$ python3 -q
>>> import numpy as np
>>> np.set_printoptions(precision=2, suppress=True, linewidth=200)
>>> data = np.loadtxt("arr.csv", delimiter=",")
>>> data
array([[0.15, 0.09, 0.09, 0.15, 0.15, 0.03, 0.21, 0.15],
       [0.09, 0.05, 0.05, 0.09, 0.09, 0.02, 0.12, 0.09],
       [0.09, 0.05, 0.05, 0.09, 0.09, 0.02, 0.12, 0.09],
       [0.15, 0.09, 0.09, 0.15, 0.15, 0.03, 0.21, 0.15],
       [0.15, 0.09, 0.09, 0.15, 0.15, 0.03, 0.21, 0.15],
       [0.03, 0.02, 0.02, 0.03, 0.03, 0.01, 0.04, 0.03],
       [0.21, 0.12, 0.12, 0.21, 0.21, 0.04, 0.29, 0.21],
       [0.15, 0.09, 0.09, 0.15, 0.15, 0.03, 0.21, 0.15]])
>>> Uu, sigma, VT = np.linalg.svd(data)
>>> np.argmax(sigma[:-1] / (sigma[1:] + 1e-6)) + 1
np.int64(1)
>>> M2 = Uu[:, :1] @ np.diag(sigma[:1]) @ VT[:1]
>>> np.linalg.matrix_rank(data, rtol=0.05)
np.int64(1)
>>> round(float(np.abs(data - M2).max()), 2)
0.0
>>> round(np.linalg.norm(data - M2, 2), 2), np.round(sigma[1], 2)
(np.float64(0.0), np.float64(0.0))
>>> W0 = np.array([[-0.4, 0.2, 0.5, -0.2, 2.1, -1.7, 0.4, -0.8, 0.0],
...     [1.2, 0.0, -0.2, 0.2, -1.6, -0.6, -2.2, 0.6, 0.5],
...     [-0.1, 0.8, 1.3, 0.6, 0.8, 0.1, -0.9, -0.1, -0.4],
...     [0.7, -1.2, 0.6, 0.6, -1.3, 0.6, 1.3, -1.0, 1.5],
...     [-1.2, 0.0, -0.4, -1.1, 0.9, 0.9, 0.7, 0.0, -0.6]])
>>> W0
array([[-0.4,  0.2,  0.5, -0.2,  2.1, -1.7,  0.4, -0.8,  0. ],
       [ 1.2,  0. , -0.2,  0.2, -1.6, -0.6, -2.2,  0.6,  0.5],
       [-0.1,  0.8,  1.3,  0.6,  0.8,  0.1, -0.9, -0.1, -0.4],
       [ 0.7, -1.2,  0.6,  0.6, -1.3,  0.6,  1.3, -1. ,  1.5],
       [-1.2,  0. , -0.4, -1.1,  0.9,  0.9,  0.7,  0. , -0.6]])
>>> Uu, sigma, VT = np.linalg.svd(W0, full_matrices=False)
>>> round(float(np.sqrt((sigma ** 2).sum())), 2), round(float(np.linalg.norm(W0)), 2)
(6.14, 6.14)
>>> np.allclose(Uu * sigma @ VT, W0)
True
>>> np.abs(VT[0])
array([0.42, 0.16, 0.04, 0.2 , 0.75, 0.09, 0.31, 0.11, 0.28])
>>> np.cumsum(sigma ** 2) / np.sum(sigma ** 2)
array([0.45, 0.74, 0.91, 0.99, 1.  ])
>>> mat = np.array([[6.0, 1.0, 1.0, 1.0, 1.0],
...     [1.0, 6.0, 1.0, 1.0, 1.0],
...     [1.0, 1.0, 6.0, 1.0, 1.0],
...     [1.0, 1.0, 1.0, 6.0, 1.0],
...     [1.0, 1.0, 1.0, 1.0, 6.0]])
>>> mat
array([[6., 1., 1., 1., 1.],
       [1., 6., 1., 1., 1.],
       [1., 1., 6., 1., 1.],
       [1., 1., 1., 6., 1.],
       [1., 1., 1., 1., 6.]])
>>> M2 = mat / np.linalg.norm(mat, axis=1, keepdims=True)
>>> cov = M2 @ M2.T
>>> (np.abs(cov) > 0.9).astype(int)
array([[1, 0, 0, 0, 0],
       [0, 1, 0, 0, 0],
       [0, 0, 1, 0, 0],
       [0, 0, 0, 1, 0],
       [0, 0, 0, 0, 1]])
>>> cov[2]
array([0.38, 0.38, 1.  , 0.38, 0.38])
>>> cov
array([[1.  , 0.38, 0.38, 0.38, 0.38],
       [0.38, 1.  , 0.38, 0.38, 0.38],
       [0.38, 0.38, 1.  , 0.38, 0.38],
       [0.38, 0.38, 0.38, 1.  , 0.38],
       [0.38, 0.38, 0.38, 0.38, 1.  ]])
>>> np.linalg.norm(M2, axis=1)
array([1., 1., 1., 1., 1.])
>>> low = np.linalg.cholesky(mat)
>>> mat / np.sqrt(np.outer(np.diag(mat), np.diag(mat)))
array([[1.  , 0.17, 0.17, 0.17, 0.17],
       [0.17, 1.  , 0.17, 0.17, 0.17],
       [0.17, 0.17, 1.  , 0.17, 0.17],
       [0.17, 0.17, 0.17, 1.  , 0.17],
       [0.17, 0.17, 0.17, 0.17, 1.  ]])
>>> np.diag(low) ** 2
array([6.  , 5.83, 5.71, 5.62, 5.56])
>>> np.round(np.prod(np.diag(low)) ** 2, 2), round(np.linalg.det(mat), 2)
(np.float64(6250.0), np.float64(6250.0))
>>> low
array([[2.45, 0.  , 0.  , 0.  , 0.  ],
       [0.41, 2.42, 0.  , 0.  , 0.  ],
       [0.41, 0.35, 2.39, 0.  , 0.  ],
       [0.41, 0.35, 0.3 , 2.37, 0.  ],
       [0.41, 0.35, 0.3 , 0.26, 2.36]])
>>> arr = np.loadtxt("dump.csv", delimiter=",")
>>> arr
array([[ 8., -3.,  0.,  0.,  0.,  0.,  0.,  0.,  0.],
       [-3.,  6., -3.,  0.,  0.,  0.,  0.,  0.,  0.],
       [ 0., -3.,  1., -3.,  0.,  0.,  0.,  0.,  0.],
       [ 0.,  0., -3.,  2., -3.,  0.,  0.,  0.,  0.],
       [ 0.,  0.,  0., -3.,  5., -3.,  0.,  0.,  0.],
       [ 0.,  0.,  0.,  0., -3.,  8., -3.,  0.,  0.],
       [ 0.,  0.,  0.,  0.,  0., -3.,  7., -3.,  0.],
       [ 0.,  0.,  0.,  0.,  0.,  0., -3.,  1., -3.],
       [ 0.,  0.,  0.,  0.,  0.,  0.,  0., -3.,  2.]])
>>> try:
...     np.linalg.cholesky(arr)
... except np.linalg.LinAlgError as e:
...     print(e)
... 
Matrix is not positive definite
>>> np.all(np.linalg.eigvalsh(arr) > 0)
np.False_
>>> round(np.linalg.eigvalsh(arr).min(), 2)
np.float64(-2.76)
>>> q, V = np.linalg.qr(arr[:, :2])[0], np.linalg.qr(arr[:, 2:])[0]
>>> sigma = np.linalg.svd(q.T @ V, compute_uv=False)
>>> np.round(np.linalg.norm(q @ q.T - V @ V.T, 2), 2)
np.float64(1.0)
>>> rng = np.random.default_rng(66710)
>>> labels = rng.permutation(9)
>>> M2 = arr[:, labels] * rng.choice([-1, 1], 9)
>>> M2
array([[ 0., -0.,  0., -0., -8.,  3.,  0., -0.,  0.],
       [ 0., -0.,  0., -0.,  3., -6., -3., -0.,  0.],
       [ 0., -0.,  0.,  3., -0.,  3.,  1., -0.,  0.],
       [ 0., -0.,  0., -2., -0., -0., -3., -0., -3.],
       [ 0., -0., -3.,  3., -0., -0.,  0., -0.,  5.],
       [ 0., -0.,  8., -0., -0., -0.,  0.,  3., -3.],
       [-3., -0., -3., -0., -0., -0.,  0., -7.,  0.],
       [ 1.,  3.,  0., -0., -0., -0.,  0.,  3.,  0.],
       [-3., -2.,  0., -0., -0., -0.,  0., -0.,  0.]])
>>> Uu, _, VT = np.linalg.svd(arr.T @ M2)
>>> np.round(np.linalg.lstsq(arr, M2)[0], 2) + 0
array([[ 0.,  0.,  0.,  0., -1.,  0.,  0.,  0.,  0.],
       [ 0.,  0.,  0.,  0.,  0., -1.,  0.,  0.,  0.],
       [ 0.,  0.,  0.,  0.,  0.,  0.,  1.,  0.,  0.],
       [ 0.,  0.,  0., -1.,  0.,  0.,  0.,  0.,  0.],
       [ 0.,  0.,  0.,  0.,  0.,  0.,  0.,  0.,  1.],
       [ 0.,  0.,  1.,  0.,  0.,  0.,  0.,  0.,  0.],
       [ 0.,  0.,  0.,  0.,  0.,  0.,  0., -1.,  0.],
       [ 1.,  0.,  0.,  0.,  0.,  0.,  0.,  0.,  0.],
       [ 0., -1.,  0.,  0.,  0.,  0.,  0.,  0.,  0.]])
>>> X = np.array([[3.0, 1.0, -4.0], [-2.0, 6.0, -8.0], [-8.0, 8.0, -7.0]])
>>> [round(float(x), 2) for x in np.linalg.svd(X, compute_uv=False)[:3]]
[16.41, 6.14, 0.12]
>>> np.abs(np.linalg.svd(X)[2][-1])
array([0.37, 0.79, 0.49])
>>> np.linalg.cond(X) > 100
np.True_
>>> round(float(np.linalg.norm(X, 2) / np.linalg.norm(X)), 2)
0.94
>>> np.argsort(-np.linalg.norm(X, axis=0).round(6), kind="stable")[:3]
array([2, 1, 0])
>>> round(np.log10(np.linalg.cond(X)))
2
>>> vals, V = np.linalg.eig(X)
>>> np.round(X @ V[:, 0] - vals[0] * V[:, 0], 2) + 0
array([0., 0., 0.])
>>> np.sort(np.linalg.eigvals(np.linalg.inv(X)))
array([-0.33,  0.25,  1.  ])
>>> np.sort(np.linalg.eigvals(X @ X))
array([ 1.,  9., 16.])
>>> Uu, sigma, VT = np.linalg.svd(X)
>>> np.argmax(sigma[:-1] / (sigma[1:] + 1e-6)) + 1
np.int64(2)
>>> sigma
array([16.41,  6.14,  0.12])
>>> M2 = Uu[:, :2] @ np.diag(sigma[:2]) @ VT[:2]
>>> np.linalg.matrix_rank(X, rtol=0.05)
np.int64(2)
>>> np.linalg.matrix_rank(M2)
np.int64(2)
>>> round(np.abs(X - M2).max(), 2)
np.float64(0.06)
>>> F = np.loadtxt("m.csv", delimiter=",")
>>> F
array([[ -2.94,  -7.9 ,   0.05, -10.77,   2.27,   1.59],
       [  9.88,   6.9 ,  -9.98,   8.46,  -7.84,  -7.29],
       [  3.93,  -5.9 ,  -7.21, -12.1 ,  -1.61,  -3.11],
       [  3.71,  -4.88,  -8.11,   0.88,  -6.75,  -5.57],
       [  7.77,  -0.29,  13.2 ,  -5.36,   0.51,  -3.94],
       [  7.11,  -6.6 ,  14.21,  -7.61,  -1.04,  -5.71],
       [  0.48, -10.08,  -7.79,  -5.05,  -4.96,  -3.96],
       [ -0.72,  -3.06,   8.73,  -5.3 ,   2.94,   1.12],
       [  1.27,  -9.68,   5.14,  -0.04,  -4.93,  -5.01],
       [  8.53,   2.98, -12.4 ,   5.36,  -8.09,  -7.13],
       [ -9.44,   3.83,  -6.3 ,  12.56,   0.56,   5.5 ],
       [  9.36,   2.  , -17.65,  -7.44,  -4.64,  -5.61],
       [ 11.03,   7.74,  -3.62,  -3.15,  -1.5 ,  -4.61],
       [  3.73,   8.02,   8.56,   9.78,  -0.43,  -1.2 ],
       [ -9.57,   5.22,   6.16,   3.22,   8.2 ,   9.08],
       [ -9.66,   5.61,  13.16,   8.9 ,   7.21,   8.31],
       [  8.05,   7.79, -12.11,  11.74,  -8.27,  -6.32],
       [  5.19,   3.09,  -5.76,   7.83,  -6.12,  -4.82],
       [  4.56, -13.44,  15.79,  -8.96,  -1.98,  -5.78],
       [-11.54, -15.21,   4.25,  -1.52,   0.27,   2.96]])
>>> Xc = F - F.mean(axis=0)
>>> Uu, sigma, VT = np.linalg.svd(Xc, full_matrices=False)
>>> np.round(sigma ** 2 / (sigma ** 2).sum(), 2) + 0
array([0.46, 0.3 , 0.16, 0.07, 0.  , 0.  ])
>>> np.searchsorted(np.cumsum(sigma ** 2) / (sigma ** 2).sum(), 0.9) + 1
np.int64(3)
>>> np.round((sigma ** 2).sum() ** 2 / (sigma ** 4).sum(), 2)
np.float64(2.96)
>>> np.linalg.matrix_rank(Xc)
np.int64(6)
>>> sigma
array([53.55, 43.34, 31.33, 21.33,  0.42,  0.33])
>>> np.abs(VT[0]).argmax()
np.int64(2)
>>> Xc = (F - F.mean(axis=0)) / F.std(axis=0)
>>> np.argwhere(np.abs(Xc) > 2)
array([[14,  4],
       [14,  5],
       [15,  5]])
>>> c = np.linalg.lstsq(np.delete(Xc, 3, axis=1), Xc[:, 3])[0]
>>> c
array([-1.14,  1.12,  0.62, -1.36,  0.03])
>>> np.abs(c).argmax()
np.int64(3)
>>> x = np.array([1, -2, -1, 3, 0, 0])
>>> rhs = F @ x
>>> np.round(np.linalg.solve(F.T @ F, F.T @ rhs), 2) + 0
array([ 1., -2., -1.,  3.,  0.,  0.])
>>> np.round(np.linalg.pinv(F) @ F, 2) + 0
array([[1., 0., 0., 0., 0., 0.],
       [0., 1., 0., 0., 0., 0.],
       [0., 0., 1., 0., 0., 0.],
       [0., 0., 0., 1., 0., 0.],
       [0., 0., 0., 0., 1., 0.],
       [0., 0., 0., 0., 0., 1.]])
>>> np.round(np.linalg.lstsq(F, rhs)[0], 2) + 0
array([ 1., -2., -1.,  3.,  0.,  0.])
>>> rhs = rhs + 0.05 * rng.normal(size=20)
>>> rhs
array([-19.55,  31.4 , -13.32,  24.26, -20.98, -16.66,  13.26, -19.18,  15.3 ,  31.02,  26.87,   0.76, -10.31,   8.38, -16.56,  -7.29,  39.78,  28.23, -11.23,  10.11])
>>> c, *_ = np.linalg.lstsq(F, rhs)
>>> c.round()
array([ 1., -2., -1.,  3.,  0., -0.])
>>> np.round(F.T @ (rhs - F @ c), 2) + 0
array([0., 0., 0., 0., 0., 0.])
>>> [round(float(np.linalg.norm(np.linalg.solve(F.T @ F + lam * np.eye(6), F.T @ rhs))), 2) for lam in (0, 1, 10, 100)]
[3.89, 2.99, 2.92, 2.57]
